$ ipython --no-banner

In [1]: import numpy as np

In [2]: import numpy.linalg as la

In [3]: np.set_printoptions(precision=2, suppress=True, linewidth=140, floatmode="fixed")

In [4]: M = np.load("m.npy")

In [5]: M
Out[5]: 
array([[ -3,  -1,  -1,  -2,   6,   8,  -2,  -4],
       [ -1,  -1,  -3,   0,   0,  -2,  -2,   0],
       [ -3,  -2,  -5,  -1,   3,   1,  -4,  -2],
       [ -6,  -4, -10,  -2,   6,   2,  -8,  -4],
       [ -1,  -1,  -3,   0,   0,  -2,  -2,   0],
       [ -4,  -2,  -4,  -2,   6,   6,  -4,  -4]])

In [6]: np.abs(np.diag(la.qr(M)[1])) > 1e-9
Out[6]: array([ True,  True, False, False, False, False])

In [7]: np.round(M @ la.pinv(M) @ M, 2) + 0
Out[7]: 
array([[ -3.00,  -1.00,  -1.00,  -2.00,   6.00,   8.00,  -2.00,  -4.00],
       [ -1.00,  -1.00,  -3.00,   0.00,   0.00,  -2.00,  -2.00,   0.00],
       [ -3.00,  -2.00,  -5.00,  -1.00,   3.00,   1.00,  -4.00,  -2.00],
       [ -6.00,  -4.00, -10.00,  -2.00,   6.00,   2.00,  -8.00,  -4.00],
       [ -1.00,  -1.00,  -3.00,   0.00,   0.00,  -2.00,  -2.00,   0.00],
       [ -4.00,  -2.00,  -4.00,  -2.00,   6.00,   6.00,  -4.00,  -4.00]])

In [8]: left, sigma, Vh = la.svd(M)

In [9]: sigma.round(2) + 0
Out[9]: array([23.51, 10.45,  0.00,  0.00,  0.00,  0.00])

In [10]: M2 = left[:, :2] @ np.diag(sigma[:2]) @ Vh[:2]

In [11]: round(float(la.norm(M - M2) / la.norm(M)), 2)
Out[11]: 0.0

In [12]: la.matrix_rank(M, rtol=0.05)
Out[12]: np.int64(2)

In [13]: round(la.norm(M - M2, 2), 2), round(sigma[2], 2)
Out[13]: (np.float64(0.0), np.float64(0.0))

In [14]: r0 = np.array([0, 0, 0, -3, 2])

In [15]: E = 3 * np.eye(5) + np.outer(r0, r0)

In [16]: E
Out[16]: 
array([[ 3.00,  0.00,  0.00,  0.00,  0.00],
       [ 0.00,  3.00,  0.00,  0.00,  0.00],
       [ 0.00,  0.00,  3.00,  0.00,  0.00],
       [ 0.00,  0.00,  0.00, 12.00, -6.00],
       [ 0.00,  0.00,  0.00, -6.00,  7.00]])

In [17]: w, evecs = la.eig(E)

In [18]: np.sort(la.eigvals(E @ E))
Out[18]: array([  9.00,   9.00,   9.00,   9.00, 256.00])

In [19]: w
Out[19]: array([ 3.00, 16.00,  3.00,  3.00,  3.00])

In [20]: rng = np.random.default_rng(282)

In [21]: z = rng.integers(0, 2, 11)

In [22]: F = (z[:, None] == z) * 4 + np.eye(11)

In [23]: F
Out[23]: 
array([[5.00, 4.00, 0.00, 0.00, 4.00, 4.00, 0.00, 4.00, 0.00, 0.00, 0.00],
       [4.00, 5.00, 0.00, 0.00, 4.00, 4.00, 0.00, 4.00, 0.00, 0.00, 0.00],
       [0.00, 0.00, 5.00, 4.00, 0.00, 0.00, 4.00, 0.00, 4.00, 4.00, 4.00],
       [0.00, 0.00, 4.00, 5.00, 0.00, 0.00, 4.00, 0.00, 4.00, 4.00, 4.00],
       [4.00, 4.00, 0.00, 0.00, 5.00, 4.00, 0.00, 4.00, 0.00, 0.00, 0.00],
       [4.00, 4.00, 0.00, 0.00, 4.00, 5.00, 0.00, 4.00, 0.00, 0.00, 0.00],
       [0.00, 0.00, 4.00, 4.00, 0.00, 0.00, 5.00, 0.00, 4.00, 4.00, 4.00],
       [4.00, 4.00, 0.00, 0.00, 4.00, 4.00, 0.00, 5.00, 0.00, 0.00, 0.00],
       [0.00, 0.00, 4.00, 4.00, 0.00, 0.00, 4.00, 0.00, 5.00, 4.00, 4.00],
       [0.00, 0.00, 4.00, 4.00, 0.00, 0.00, 4.00, 0.00, 4.00, 5.00, 4.00],
       [0.00, 0.00, 4.00, 4.00, 0.00, 0.00, 4.00, 0.00, 4.00, 4.00, 5.00]])

In [24]: w, evecs = la.eigh(F)

In [25]: w
Out[25]: array([ 1.00,  1.00,  1.00,  1.00,  1.00,  1.00,  1.00,  1.00,  1.00, 21.00, 25.00])

In [26]: np.unique(w.round(6) + 0, return_counts=True)[1]
Out[26]: array([9, 1, 1])

In [27]: la.svd(F, compute_uv=False)
Out[27]: array([25.00, 21.00,  1.00,  1.00,  1.00,  1.00,  1.00,  1.00,  1.00,  1.00,  1.00])

In [28]: la.eigvalsh(F + 5 * np.eye(11))
Out[28]: array([ 6.00,  6.00,  6.00,  6.00,  6.00,  6.00,  6.00,  6.00,  6.00, 26.00, 30.00])

In [29]: L = la.cholesky(F)

In [30]: L @ L.T
Out[30]: 
array([[5.00, 4.00, 0.00, 0.00, 4.00, 4.00, 0.00, 4.00, 0.00, 0.00, 0.00],
       [4.00, 5.00, 0.00, 0.00, 4.00, 4.00, 0.00, 4.00, 0.00, 0.00, 0.00],
       [0.00, 0.00, 5.00, 4.00, 0.00, 0.00, 4.00, 0.00, 4.00, 4.00, 4.00],
       [0.00, 0.00, 4.00, 5.00, 0.00, 0.00, 4.00, 0.00, 4.00, 4.00, 4.00],
       [4.00, 4.00, 0.00, 0.00, 5.00, 4.00, 0.00, 4.00, 0.00, 0.00, 0.00],
       [4.00, 4.00, 0.00, 0.00, 4.00, 5.00, 0.00, 4.00, 0.00, 0.00, 0.00],
       [0.00, 0.00, 4.00, 4.00, 0.00, 0.00, 5.00, 0.00, 4.00, 4.00, 4.00],
       [4.00, 4.00, 0.00, 0.00, 4.00, 4.00, 0.00, 5.00, 0.00, 0.00, 0.00],
       [0.00, 0.00, 4.00, 4.00, 0.00, 0.00, 4.00, 0.00, 5.00, 4.00, 4.00],
       [0.00, 0.00, 4.00, 4.00, 0.00, 0.00, 4.00, 0.00, 4.00, 5.00, 4.00],
       [0.00, 0.00, 4.00, 4.00, 0.00, 0.00, 4.00, 0.00, 4.00, 4.00, 5.00]])

In [31]: A = np.load("data.npy")

In [32]: A
Out[32]: 
array([[-1.00,  0.00,  3.00,  0.00,  0.00,  0.00,  0.00],
       [-3.00, -1.00,  1.00,  0.00,  0.00,  0.00,  0.00],
       [-1.00, -1.00, -1.00,  0.00,  0.00,  0.00,  0.00],
       [ 0.00,  0.00,  0.00,  4.00, -3.00,  7.00, -2.00],
       [ 0.00,  0.00,  0.00, -3.00,  5.00,  3.00,  4.00],
       [ 0.00,  0.00,  0.00, -9.00, -3.00,  4.00,  9.00],
       [ 0.00,  0.00,  0.00,  2.00, -7.00, -9.00,  6.00]])

In [33]: z = rng.permutation(7)

In [34]: z
Out[34]: array([6, 5, 3, 0, 4, 2, 1])

In [35]: M2 = A[z][:, z]

In [36]: M2
Out[36]: 
array([[ 6.00, -9.00,  2.00,  0.00, -7.00,  0.00,  0.00],
       [ 9.00,  4.00, -9.00,  0.00, -3.00,  0.00,  0.00],
       [-2.00,  7.00,  4.00,  0.00, -3.00,  0.00,  0.00],
       [ 0.00,  0.00,  0.00, -1.00,  0.00,  3.00,  0.00],
       [ 4.00,  3.00, -3.00,  0.00,  5.00,  0.00,  0.00],
       [ 0.00,  0.00,  0.00, -1.00,  0.00, -1.00, -1.00],
       [ 0.00,  0.00,  0.00, -3.00,  0.00,  1.00, -1.00]])

In [37]: round(la.det(M2), 2), round(float(la.det(A[z])), 2)
Out[37]: (np.float64(23520.0), -23520.0)

In [38]: np.allclose(M2, A)
Out[38]: False

In [39]: np.sort(np.abs(la.eigvals(M2)))
Out[39]: array([ 0.46,  2.93,  2.93,  5.58,  5.58, 13.73, 13.73])

In [40]: np.trace(M2)
Out[40]: np.float64(16.0)

In [41]: np.diag(M2)
Out[41]: array([ 6.00,  4.00,  4.00, -1.00,  5.00, -1.00, -1.00])
